% python3 -q
>>> import numpy as np
>>> np.set_printoptions(precision=2, suppress=True, linewidth=200)
>>> def rnd(a):
...     return np.round(a, 2) + 0
... 
>>> X = np.load("case0.npy")
>>> X
array([[ 0, -1,  2],
       [ 0,  0,  1],
       [ 0,  0, -1]])
>>> # triangular: eigenvalues sit on the diagonal
>>> left, sigma, VT = np.linalg.svd(X)
>>> vecs = VT[:(sigma > 1e-8).sum()]
>>> rng = np.random.default_rng(5415)
>>> vec = X[1] + 5 * X[0] + rng.integers(2) * np.eye(3)[2]
>>> vec
array([ 0., -5., 12.])
>>> rnd(np.linalg.norm(vec - vecs.T @ vecs @ vec))
np.float64(0.0)
>>> rnd(vecs.T @ vecs)
array([[0., 0., 0.],
       [0., 1., 0.],
       [0., 0., 1.]])
>>> np.allclose(vecs.T @ vecs @ vec, vec)
True
>>> rnd(np.diag(vecs.T @ vecs))
array([0., 1., 1.])
>>> np.linalg.matrix_rank(np.vstack([X, vec]))
np.int64(2)
>>> th = np.radians(60)
>>> R = np.eye(3)
>>> R[0, 0] = R[1, 1] = np.cos(th)
>>> R[0, 1], R[1, 0] = -np.sin(th), np.sin(th)
>>> rnd(R)
array([[ 0.5 , -0.87,  0.  ],
       [ 0.87,  0.5 ,  0.  ],
       [ 0.  ,  0.  ,  1.  ]])
>>> other = X @ R.T
>>> rnd(other)
array([[ 0.87, -0.5 ,  2.  ],
       [ 0.  ,  0.  ,  1.  ],
       [ 0.  ,  0.  , -1.  ]])
>>> rnd(np.linalg.det(R)), np.trace(R)
(np.float64(1.0), np.float64(2.0))
>>> rnd(np.linalg.svd(X, compute_uv=False)), rnd(np.linalg.svd(other, compute_uv=False))
(array([2.59, 0.55, 0.  ]), array([2.59, 0.55, 0.  ]))
>>> np.allclose(X @ X.T, other @ other.T)
True
>>> hat = np.triu(np.array([[1, 0, 2], [1, 1, 0], [0, 1, 1]]), 1) + np.eye(3)
>>> other = hat @ X @ np.linalg.inv(hat)
>>> np.linalg.matrix_rank(other)
np.int64(2)
>>> (X + X.T) / 2
array([[ 0. , -0.5,  1. ],
       [-0.5,  0. ,  0.5],
       [ 1. ,  0.5, -1. ]])
>>> rnd(np.abs(np.linalg.eigvals(X)).max())
np.float64(1.0)
>>> np.allclose(X @ X.T, X.T @ X)
False
>>> (X - X.T) / 2
array([[ 0. , -0.5,  1. ],
       [ 0.5,  0. ,  0.5],
       [-1. , -0.5,  0. ]])
>>> assert X == X.T
Traceback (most recent call last):
  File "<python-input-33>", line 1, in <module>
    assert X == X.T
           ^^^^^^^^
ValueError: The truth value of an array with more than one element is ambiguous. Use a.any() or a.all()
>>> X @ X
array([[ 0,  0, -3],
       [ 0,  0, -1],
       [ 0,  0,  1]])
>>> rnd(np.sort(np.linalg.eigvals(X)))
array([-1.,  0.,  0.])
>>> np.linalg.matrix_power(X - np.diag(np.diag(X)), 3)
array([[0, 0, 0],
       [0, 0, 0],
       [0, 0, 0]])
>>> [int(np.linalg.matrix_rank(np.linalg.matrix_power(X, p))) for p in range(1, 4)]
[2, 1, 1]
>>> arr = np.load("out7.npy")
>>> arr
array([[ 1.2 , -0.7 ],
       [-1.3 ,  0.4 ],
       [ 0.3 ,  0.  ],
       [ 1.18, -0.79]])
>>> def softmax(z):
...     e = np.exp(z - z.max(axis=-1, keepdims=True))
...     return e / e.sum(axis=-1, keepdims=True)
... 
>>> rnd(softmax(arr[0] + -1))
array([0.87, 0.13])
>>> rnd(softmax(arr[0]))
array([0.87, 0.13])
>>> scores = arr @ arr.T / np.sqrt(2)
>>> rnd(softmax(scores + np.triu(np.full(scores.shape, -np.inf), 1)))
array([[1.  , 0.  , 0.  , 0.  ],
       [0.07, 0.93, 0.  , 0.  ],
       [0.41, 0.24, 0.34, 0.  ],
       [0.41, 0.03, 0.13, 0.43]])
>>> np.unravel_index(np.abs(arr).argmax(), arr.shape)
(np.int64(1), np.int64(0))
>>> rnd(arr.mean(axis=0))
array([ 0.34, -0.27])
>>> np.zeros(4, 2)
Traceback (most recent call last):
  File "<python-input-47>", line 1, in <module>
    np.zeros(4, 2)
    ~~~~~~~~^^^^^^
TypeError: Cannot interpret '2' as a data type
>>> np.count_nonzero(arr)
np.int64(7)
>>> rnd(arr - arr[0])
array([[ 0.  ,  0.  ],
       [-2.5 ,  1.1 ],
       [-0.9 ,  0.7 ],
       [-0.02, -0.09]])
>>> other = np.array([[1, 1], [0, 2]])
>>> rnd(np.einsum("ij->j", arr))
array([ 1.38, -1.09])
>>> np.vstack([arr, other.T]).shape
(6, 2)
>>> np.linalg.matrix_rank(np.vstack([arr, other.T]))
np.int64(2)
>>> other @ arr
Traceback (most recent call last):
  File "<python-input-54>", line 1, in <module>
    other @ arr
    ~~~~~~^~~~~
ValueError: matmul: Input operand 1 has a mismatch in its core dimension 0, with gufunc signature (n?,k),(k,m?)->(n?,m?) (size 4 is different from 2)
>>> rnd(np.einsum("ik,kj->ji", arr, other))
array([[ 1.2 , -1.3 ,  0.3 ,  1.18],
       [-0.2 , -0.5 ,  0.3 , -0.4 ]])
>>> vec = np.array([0, 0])
>>> h = np.maximum(arr @ vec, 0)
>>> np.maximum(arr @ (3 * vec), 0)
array([0., 0., 0., 0.])
>>> np.flatnonzero(h > 1e-9)
array([], dtype=int64)
>>> arr * (h > 1e-9)[:, None]
array([[ 0., -0.],
       [-0.,  0.],
       [ 0.,  0.],
       [ 0., -0.]])
>>> np.maximum(arr @ vec, 0) - np.maximum(-arr @ vec, 0)
array([0., 0., 0., 0.])
>>> arr.T @ h
array([0., 0.])
>>> F = np.array([[0, 0, 2, 0], [-3, 0, 0, 3], [-3, 0, -2, 0], [0, 0, -3, 0]])
>>> # null space of dimension 1
>>> F.sum(axis=1)
array([ 2,  0, -5, -3])
>>> rnd(np.linalg.svd(F, compute_uv=False))
array([5.14, 3.86, 1.64, 0.  ])
>>> np.abs(F).max()
np.int64(3)
>>> np.unravel_index(np.abs(F).argmax(), F.shape)
(np.int64(1), np.int64(0))
>>> np.count_nonzero(F)
np.int64(6)
>>> F.shape
(4, 4)
>>> np.diff(F, axis=0)
array([[-3,  0, -2,  3],
       [ 0,  0, -2, -3],
       [ 3,  0, -1,  0]])
>>> F - F[0]
array([[ 0,  0,  0,  0],
       [-3,  0, -2,  3],
       [-3,  0, -4,  0],
       [ 0,  0, -5,  0]])
>>> left, sigma, VT = np.linalg.svd(F)
>>> vecs = VT[:(sigma > 1e-8).sum()]
>>> vec = F[0] + 5 * F[2] + rng.integers(2) * np.eye(4)[2]
>>> vec
array([-15.,   0.,  -8.,   0.])
>>> np.linalg.matrix_rank(np.vstack([F, vec]))
np.int64(3)
>>> rnd(np.linalg.norm(vec - vecs.T @ vecs @ vec))
np.float64(0.0)
>>> feats = np.load("test16.npy")
>>> feats
array([[1.  , 0.9 , 0.81, 0.73],
       [0.9 , 1.  , 0.9 , 0.81],
       [0.81, 0.9 , 1.  , 0.9 ],
       [0.73, 0.81, 0.9 , 1.  ]])
>>> vec = np.ones(4)
>>> for _ in range(3):
...     vec = feats @ vec
...     vec /= np.linalg.norm(vec)
...     print(round(vec @ feats @ vec, 2))
... 
3.53
3.53
3.53
>>> rnd(vec)
array([0.49, 0.51, 0.51, 0.49])
>>> rnd(np.linalg.eigvalsh(feats)[-1])
np.float64(3.53)
>>> vals, vecs = np.linalg.eigh(feats)
>>> vec = np.array([2, -3, -2, 2])
>>> rnd(vec @ feats @ vec)
np.float64(3.44)
>>> rnd(vecs * np.maximum(vals, 0) @ vecs.T)
array([[1.  , 0.9 , 0.81, 0.73],
       [0.9 , 1.  , 0.9 , 0.81],
       [0.81, 0.9 , 1.  , 0.9 ],
       [0.73, 0.81, 0.9 , 1.  ]])
>>> rnd(vecs * np.abs(vals) @ vecs.T)
array([[1.  , 0.9 , 0.81, 0.73],
       [0.9 , 1.  , 0.9 , 0.81],
       [0.81, 0.9 , 1.  , 0.9 ],
       [0.73, 0.81, 0.9 , 1.  ]])
>>> rnd(np.linalg.eigvalsh(feats[1:, 1:]))
array([0.07, 0.19, 2.74])
>>> rnd(vec @ feats @ vec / (vec @ vec)), rnd(vals[0]), rnd(vals[-1])
(np.float64(0.16), np.float64(0.06), np.float64(3.53))
>>> rnd(vecs * np.sqrt(vals) @ vecs.T)
array([[0.78, 0.44, 0.33, 0.28],
       [0.44, 0.72, 0.42, 0.33],
       [0.33, 0.42, 0.72, 0.44],
       [0.28, 0.33, 0.44, 0.78]])
>>> (np.sign(vecs[:, -1].round(6)) == np.sign(vecs[0, -1].round(6))).astype(int)
array([1, 1, 1, 1])
>>> th = np.radians(120)
>>> R = np.eye(4)
>>> R[1, 1] = R[0, 0] = np.cos(th)
>>> R[1, 0], R[0, 1] = -np.sin(th), np.sin(th)
>>> rnd(R)
array([[-0.5 ,  0.87,  0.  ,  0.  ],
       [-0.87, -0.5 ,  0.  ,  0.  ],
       [ 0.  ,  0.  ,  1.  ,  0.  ],
       [ 0.  ,  0.  ,  0.  ,  1.  ]])
>>> other = feats @ R.T
>>> np.allclose(np.linalg.norm(feats, axis=1), np.linalg.norm(other, axis=1))
True
>>> rnd(np.linalg.det(R)), rnd(np.trace(R))
(np.float64(1.0), np.float64(1.0))
>>> rnd(np.abs(other - feats).max(axis=0))
array([0.72, 2.28, 0.  , 0.  ])
>>> np.allclose(feats @ feats.T, other @ other.T)
True
>>> rnd(other)
array([[ 0.28, -1.32,  0.81,  0.73],
       [ 0.42, -1.28,  0.9 ,  0.81],
       [ 0.37, -1.15,  1.  ,  0.9 ],
       [ 0.34, -1.04,  0.9 ,  1.  ]])
>>> other = np.array([[0, 4, -3, 1], [4, 2, 4, 0], [-2, 5, 2, -4], [-1, 0, 1, 3]])
>>> E = other - other.T
>>> E
array([[ 0,  0, -1,  2],
       [ 0,  0, -1,  0],
       [ 1,  1,  0, -5],
       [-2,  0,  5,  0]])
>>> # skew-symmetric
>>> hat = np.triu(np.array([[3, 0, 2, 3], [-1, -2, -3, 1], [3, 3, -1, -3], [1, -3, -1, -2]]), 1) + np.eye(4)
>>> other = hat @ E @ np.linalg.inv(hat)
>>> rnd(np.poly(other))
array([ 1.,  0., 31.,  0.,  4.])
>>> hat @ E - E @ hat
array([[ -4.,   2.,  15., -13.],
       [ -5.,  -3.,   5.,  12.],
       [  6.,   0., -14.,  -4.],
       [  0.,   0.,   4.,  21.]])
>>> np.trace(other), np.trace(E)
(np.float64(0.0), np.int64(0))
>>> O, vecs = np.linalg.qr(E[:, :2])[0], np.linalg.qr(E[:, 2:])[0]
>>> sigma = np.linalg.svd(O.T @ vecs, compute_uv=False)
>>> rnd(sigma)
array([0.99, 0.91])
>>> rnd(np.linalg.norm(O @ O.T - vecs @ vecs.T, 2))
np.float64(0.42)
>>> (sigma > 0.9).sum()
np.int64(2)
>>> vec = np.array([2, 2, 0, 1])
>>> rhs = E @ vec
>>> coef, lr = np.zeros(4), 1 / np.linalg.norm(E, 2) ** 2
>>> for i in range(300):
...     coef -= lr * E.T @ (E @ coef - rhs)
...     if i % 50 == 0: print(i, round(np.linalg.norm(E @ coef - rhs), 2))
... 
0 1.04
50 0.84
100 0.68
150 0.55
200 0.45
250 0.36
>>> rnd(coef)
array([ 1.5 ,  1.42, -0.2 ,  0.8 ])
